% python3 -q
>>> import numpy as np
>>> import numpy.linalg as la
>>> np.set_printoptions(precision=2, suppress=True, linewidth=120)
>>> J = np.load("dump.npy")
>>> J
array([[-2,  1,  0,  0],
       [ 1,  1,  1, -2],
       [ 2,  0, -2,  1],
       [ 1,  1,  0, -1]])
>>> U, sigma, VT = la.svd(J)
>>> np.argmax(sigma[:-1] / (sigma[1:] + 1e-6)) + 1
np.int64(3)
>>> Y = U[:, :3] @ np.diag(sigma[:3]) @ VT[:3]
>>> np.round(la.norm(J - Y) / la.norm(J), 2)
np.float64(0.01)
>>> print(Y)
[[-2.    1.01  0.01  0.01]
 [ 1.01  1.02  1.02 -1.98]
 [ 2.    0.01 -1.99  1.01]
 [ 0.99  0.98 -0.03 -1.03]]
>>> round(float(np.abs(J - Y).max()), 2)
0.03
>>> O = J.astype(float).copy()
>>> for j in range(4):
...     O[:, j] -= O[:, :j] @ (O[:, :j].T @ O[:, j])
...     O[:, j] /= la.norm(O[:, j])
... 
>>> np.round(O.T @ O, 2) + 0
array([[1., 0., 0., 0.],
       [0., 1., 0., 0.],
       [0., 0., 1., 0.],
       [0., 0., 0., 1.]])
>>> r0 = np.array([1, -1, 3])
>>> g = np.array([-2, 2, 2, -3, -1])
>>> K = np.outer(r0, g)
>>> K
array([[-2,  2,  2, -3, -1],
       [ 2, -2, -2,  3,  1],
       [-6,  6,  6, -9, -3]])
>>> # rank 1
>>> rank = la.matrix_rank(K)
>>> print(rank)
1
>>> null = la.svd(K)[2][rank:].T
>>> np.allclose(K @ null, 0)
True
>>> print([int(la.matrix_rank(K[:i])) for i in range(1, len(K) + 1)])
[1, 1, 1]
>>> print([int(la.matrix_rank(np.delete(K, i, axis=0))) for i in range(3)])
[1, 1, 1]
